% python3 -q
>>> import numpy as np
>>> import numpy.linalg as la
>>> np.set_printoptions(suppress=True, linewidth=100)
>>> feats = np.array([[9.22, -14.76, -4.06],
...     [4.65, 4.09, -5.39],
...     [-2.77, 6.9, 7.79],
...     [2.09, -1.95, 6.92],
...     [0.77, -10.77, 6.75],
...     [-6.93, -5.19, 0.48],
...     [9.0, 0.89, -4.9],
...     [-12.93, 10.2, 4.92],
...     [6.7, -5.93, 4.43],
...     [-10.88, 5.67, -4.53],
...     [-9.61, 3.95, -0.78],
...     [1.38, -4.18, -13.65],
...     [0.45, -13.44, 5.78]])
>>> x0 = np.array([-1, 1, -3])
>>> target = feats @ x0
>>> np.round(la.lstsq(feats, target)[0], 2)
array([-1.,  1., -3.])
>>> np.round(la.solve(feats.T @ feats, feats.T @ target), 2)
array([-1.,  1., -3.])
>>> rng = np.random.default_rng(87)
>>> target = target + 0.02 * rng.normal(size=13)
>>> target.round(2)
array([-11.79,  15.61, -13.69, -24.77, -31.8 ,   0.29,   6.61,   8.37, -25.89,  30.12,  15.88,
        35.39, -31.24])
>>> beta, *_ = la.lstsq(feats, target)
>>> [round(float(la.norm(la.solve(feats.T @ feats + lam * np.eye(3), feats.T @ target))), 2) for lam in (0, 1, 10, 100)]
[3.32, 3.31, 3.25, 2.78]
>>> beta.round(2)
array([-1.,  1., -3.])
>>> Q, R = la.qr(feats)
>>> np.round(np.abs(np.diag(R)), 2)
array([25.95, 24.32, 21.89])
>>> Q.shape, R.shape
((13, 3), (3, 3))
>>> np.round(Q @ R, 2)
array([[  9.22, -14.76,  -4.06],
       [  4.65,   4.09,  -5.39],
       [ -2.77,   6.9 ,   7.79],
       [  2.09,  -1.95,   6.92],
       [  0.77, -10.77,   6.75],
       [ -6.93,  -5.19,   0.48],
       [  9.  ,   0.89,  -4.9 ],
       [-12.93,  10.2 ,   4.92],
       [  6.7 ,  -5.93,   4.43],
       [-10.88,   5.67,  -4.53],
       [ -9.61,   3.95,  -0.78],
       [  1.38,  -4.18, -13.65],
       [  0.45, -13.44,   5.78]])
>>> round(float(np.trace(Q @ Q.T)), 2)
3.0
>>> np.round(Q.T @ Q, 2) + 0
array([[1., 0., 0.],
       [0., 1., 0.],
       [0., 0., 1.]])
>>> B = np.array([[5, 0, -5], [-4, 0, 0], [3, -2, 1]])
>>> la.matrix_rank(np.vstack([feats, B.T]))
np.int64(3)
>>> np.round(np.einsum("ij->j", feats), 2)
array([ -8.86, -24.52,   3.76])
>>> la.matrix_rank(feats @ B)
np.int64(3)
>>> x0 = np.array([1, 1, 2])
>>> target = feats @ x0
>>> beta, lr = np.zeros(3), 1 / la.norm(feats, 2) ** 2
>>> for i in range(150):
...     beta -= lr * feats.T @ (feats @ beta - target)
...     if i % 50 == 0: print(i, round(la.norm(feats @ beta - target), 2))
... 
0 30.77
50 0.0
100 0.0
>>> beta.round(2)
array([1., 1., 2.])
>>> A = np.load("data.npy")
>>> A
array([[ 19.,   5.,  -6.],
       [  0.,   8.,   0.],
       [ 36.,  17., -11.]])
>>> theta = np.radians(15)
>>> R = np.eye(3)
>>> R[1, 1] = R[0, 0] = np.cos(theta)
>>> R[1, 0], R[0, 1] = -np.sin(theta), np.sin(theta)
>>> R.round(2)
array([[ 0.97,  0.26,  0.  ],
       [-0.26,  0.97,  0.  ],
       [ 0.  ,  0.  ,  1.  ]])
>>> B = A @ R.T
>>> np.round(la.det(R), 2), np.round(np.trace(R), 2)
(np.float64(1.0), np.float64(2.93))
>>> B.round(2)
array([[ 19.65,  -0.09,  -6.  ],
       [  2.07,   7.73,   0.  ],
       [ 39.17,   7.1 , -11.  ]])
>>> np.allclose(la.norm(A, axis=1), la.norm(B, axis=1))
True
>>> np.round(np.abs(B - A).max(axis=0), 2)
array([3.17, 9.9 , 0.  ])
>>> W0 = np.array([[-0.9, -1.1, 1.5],
...     [-0.5, 1.2, 0.7],
...     [1.3, 1.0, -1.1],
...     [2.1, -1.2, 1.6],
...     [-0.4, -0.4, 1.1],
...     [-0.5, -0.6, -0.5],
...     [9.0, 6.5, 1.0],
...     [-0.7, 0.1, 0.5],
...     [-1.1, -0.9, 1.0],
...     [1.4, -1.4, -0.5],
...     [0.5, 2.0, -1.0],
...     [-0.8, 0.0, -2.4],
...     [0.1, -1.1, 0.4],
...     [0.7, -0.5, 1.4],
...     [0.9, 0.0, -0.6],
...     [-0.6, -1.1, 1.3],
...     [-0.8, 1.3, 0.0],
...     [1.5, -0.8, -0.2],
...     [0.4, 1.9, 0.1],
...     [0.9, -0.6, 0.7]])
>>> Xc = W0 - W0.mean(axis=0)
>>> Uu, sv, VT = la.svd(Xc, full_matrices=False)
>>> np.round(np.abs(VT[-1]), 2)
array([0.43, 0.53, 0.73])
>>> np.round(VT[0] * np.sign(VT[0, np.abs(VT[0]).argmax()]), 2)
array([0.79, 0.61, 0.02])
>>> sv.round(2)
array([11.5 ,  5.18,  3.89])
>>> (np.sign(Uu[:, 0]) == np.sign(Uu[0, 0])).astype(int)
array([1, 1, 0, 0, 1, 1, 0, 1, 1, 1, 0, 1, 1, 1, 0, 1, 1, 0, 0, 1])
>>> arr = np.load("x.npy")
>>> arr
array([[  1, -15,   5],
       [ -1,   6,  -2],
       [  4,   3,  -1],
       [ -2,  -9,   3]])
>>> la.cond(arr) > 100
np.True_
>>> [round(float(x), 2) for x in la.svd(arr, compute_uv=False)[:3]]
[19.75, 4.66, 0.0]
>>> la.matrix_rank(arr, rtol=0.1)
np.int64(2)
>>> np.count_nonzero(arr)
np.int64(12)
>>> arr.sum(axis=1)
array([-9,  3,  6, -8])
>>> round(float(la.norm(arr)), 2)
20.3
>>> arr.shape
(4, 3)
>>> np.round(la.svd(arr, compute_uv=False), 2) + 0
array([19.75,  4.66,  0.  ])
>>> np.diff(arr, axis=0)
array([[ -2,  21,  -7],
       [  5,  -3,   1],
       [ -6, -12,   4]])
>>> arr.mean(axis=0)
array([ 0.5 , -3.75,  1.25])
>>> la.matrix_rank(arr)
np.int64(2)
>>> data = np.load("run0.npy")
>>> data
array([[3, 0, 1],
       [0, 0, 0],
       [0, 0, 0]])
>>> np.allclose(data[:-1].T @ la.lstsq(data[:-1].T, data[-1])[0], data[-1])
True
>>> np.round(data @ la.pinv(data) @ data, 2)
array([[3., 0., 1.],
       [0., 0., 0.],
       [0., 0., 0.]])
>>> la.lstsq(data[:-1].T, data[-1])[2]
np.int32(1)
>>> round(float(np.trace(la.pinv(data) @ data)), 2)
1.0
>>> la.cond(data) > 100
np.True_
>>> m1, _ = la.qr(np.array([[0.1, 1.0, -0.7, -1.6],
...     [1.0, 0.2, -1.5, 0.0],
...     [-0.4, -2.5, -1.1, 0.9],
...     [1.5, -0.7, -0.4, 1.5]]))
>>> m1.round(2)
array([[-0.05,  0.36, -0.57,  0.74],
       [-0.54,  0.05, -0.63, -0.55],
       [ 0.22, -0.89, -0.38,  0.15],
       [-0.81, -0.29,  0.36,  0.36]])
>>> x0 = np.array([5, 4, 8, 6])
>>> h1 = np.maximum(m1 @ x0, 0)
>>> np.round(m1.T @ h1, 2)
array([-0.06,  0.37, -0.59,  0.76])
>>> np.round(np.maximum(m1 @ x0, 0) - np.maximum(-m1 @ x0, 0), 2)
array([  1.03, -10.9 ,  -4.59,  -0.19])
>>> h1.round(2)
array([1.03, 0.  , 0.  , 0.  ])
>>> np.round(m1 @ m1.T, 2) + 0
array([[1., 0., 0., 0.],
       [0., 1., 0., 0.],
       [0., 0., 1., 0.],
       [0., 0., 0., 1.]])
>>> Q, R = la.qr(m1)
>>> round(float(np.trace(Q @ Q.T)), 2)
4.0
>>> np.round(np.abs(np.diag(R)), 2)
array([1., 1., 1., 1.])
>>> np.allclose(R.T @ R, m1.T @ m1)
True
>>> Q.round(2)
array([[-0.05,  0.36, -0.57,  0.74],
       [-0.54,  0.05, -0.63, -0.55],
       [ 0.22, -0.89, -0.38,  0.15],
       [-0.81, -0.29,  0.36,  0.36]])
>>> abs(R[0, 0]), np.round(la.norm(m1[:, 0]), 2)
(np.float64(1.0), np.float64(1.0))
>>> R.round(2) + 0
array([[1., 0., 0., 0.],
       [0., 1., 0., 0.],
       [0., 0., 1., 0.],
       [0., 0., 0., 1.]])
>>> Q.shape, R.shape
((4, 4), (4, 4))
>>> M = np.loadtxt("layer15.csv", delimiter=",")
>>> M
array([[-1.,  0.,  0.],
       [ 0.,  8.,  0.],
       [ 0.,  0., -1.]])
>>> x0 = np.array([-4, -2, 0])
>>> target = M @ x0
>>> beta, lr = np.zeros(3), 1 / la.norm(M, 2) ** 2
>>> for i in range(250):
...     beta -= lr * M.T @ (M @ beta - target)
...     if i % 50 == 0: print(i, round(la.norm(M @ beta - target), 2))
... 
0 3.94
50 1.79
100 0.82
150 0.37
200 0.17
>>> round(la.cond(M), 2)
np.float64(8.0)
>>> X = np.load("case17.npy")
>>> X
array([[14, 13, 11],
       [ 8,  7,  5],
       [13, 12, 10]])
>>> np.einsum("ij,ji->", X, X)
np.int64(959)
>>> round(la.det(X[::-1]), 2)
np.float64(-0.0)
>>> np.kron(np.eye(2, dtype=int), X)
array([[14, 13, 11,  0,  0,  0],
       [ 8,  7,  5,  0,  0,  0],
       [13, 12, 10,  0,  0,  0],
       [ 0,  0,  0, 14, 13, 11],
       [ 0,  0,  0,  8,  7,  5],
       [ 0,  0,  0, 13, 12, 10]])
